$ python3 -q
>>> import numpy as np
>>> from numpy import linalg as LA
>>> np.set_printoptions(precision=2, suppress=True, linewidth=120, sign=" ")
>>> W0 = np.load("dump.npy")
>>> W0
array([[-8.99, -1.98, -7.99,  4.  ,  6.99, -5.  , -1.98],
       [-8.99, -1.96, -7.99,  3.99,  7.  , -5.01, -1.99],
       [-8.99, -2.02, -8.02,  3.96,  7.01, -5.02, -1.96],
       [-8.97, -2.01, -8.02,  3.96,  7.03, -4.98, -1.99],
       [-8.96, -1.99, -8.02,  4.04,  7.01, -4.97, -2.01],
       [-8.99, -1.99, -8.01,  4.02,  7.  , -5.04, -2.01],
       [-9.01, -1.96, -8.02,  4.02,  7.02, -5.  , -2.01],
       [-8.98, -2.01, -7.99,  3.99,  6.98, -5.04, -2.01],
       [-8.99, -1.98, -7.96,  3.98,  6.97, -4.97, -1.98],
       [-8.97, -1.98, -8.01,  4.  ,  7.02, -4.98, -2.  ],
       [-9.01, -1.99, -7.99,  4.01,  7.01, -5.01, -2.  ],
       [ 0.01,  8.02,  8.01,  1.95, -9.  ,  7.  , -3.  ],
       [-0.04,  7.98,  8.04,  2.  , -9.01,  6.97, -3.  ],
       [ 0.02,  7.97,  8.04,  2.01, -8.99,  7.  , -3.01],
       [ 0.01,  8.02,  7.97,  2.  , -8.99,  7.01, -2.98],
       [ 0.  ,  7.99,  7.98,  2.  , -9.03,  6.97, -3.02],
       [ 0.  ,  8.01,  7.96,  2.01, -8.99,  6.97, -3.  ],
       [-0.01,  8.  ,  7.98,  1.99, -8.98,  6.96, -3.02],
       [ 0.02,  8.02,  8.  ,  1.99, -8.99,  7.02, -2.97],
       [ 0.01,  8.01,  7.99,  2.01, -8.95,  6.96, -3.01],
       [-0.01,  8.  ,  8.  ,  2.03, -9.01,  6.96, -3.01],
       [-0.01,  8.  ,  7.95,  2.01, -8.99,  6.99, -2.98],
       [-1.99,  5.01, -5.  ,  4.03,  1.99, -2.  , -6.01],
       [-1.95,  5.01, -5.  ,  3.97,  1.99, -1.99, -6.02],
       [-1.99,  5.  , -5.01,  3.98,  2.02, -1.96, -6.  ],
       [-2.  ,  5.02, -5.03,  3.97,  2.  , -2.  , -5.99],
       [-1.98,  5.04, -4.99,  4.02,  2.03, -2.03, -5.97],
       [-2.  ,  4.98, -5.01,  4.03,  2.  , -2.01, -5.98],
       [-1.99,  4.98, -5.01,  4.02,  2.02, -2.02, -6.  ],
       [-2.02,  4.95, -5.  ,  3.99,  1.97, -2.  , -6.  ],
       [-2.  ,  4.99, -5.  ,  4.03,  2.02, -2.01, -5.98],
       [-1.99,  4.98, -5.01,  3.99,  1.99, -1.95, -5.99],
       [-1.97,  4.99, -5.  ,  3.99,  2.  , -2.02, -6.03]])
>>> W2 = W0[[20, 27]].astype(float)
>>> for _ in range(5):
...     labels = LA.norm(W0[:, None] - W2, axis=-1).argmin(axis=1)
...     W2 = np.array([W0[labels == j].mean(axis=0) for j in range(2)])
... 
>>> labels
array([ 1,  1,  1,  1,  1,  1,  1,  1,  1,  1,  1,  0,  0,  0,  0,  0,  0,  0,  0,  0,  0,  0,  1,  1,  1,  1,  1,  1,
        1,  1,  1,  1,  1])
>>> np.bincount(labels)
array([ 11,  22])
>>> W2.round(2) + 0
array([[ 0.  ,  8.  ,  7.99,  2.  , -8.99,  6.98, -3.  ],
       [-5.49,  1.5 , -6.5 ,  4.  ,  4.5 , -3.5 , -4.  ]])
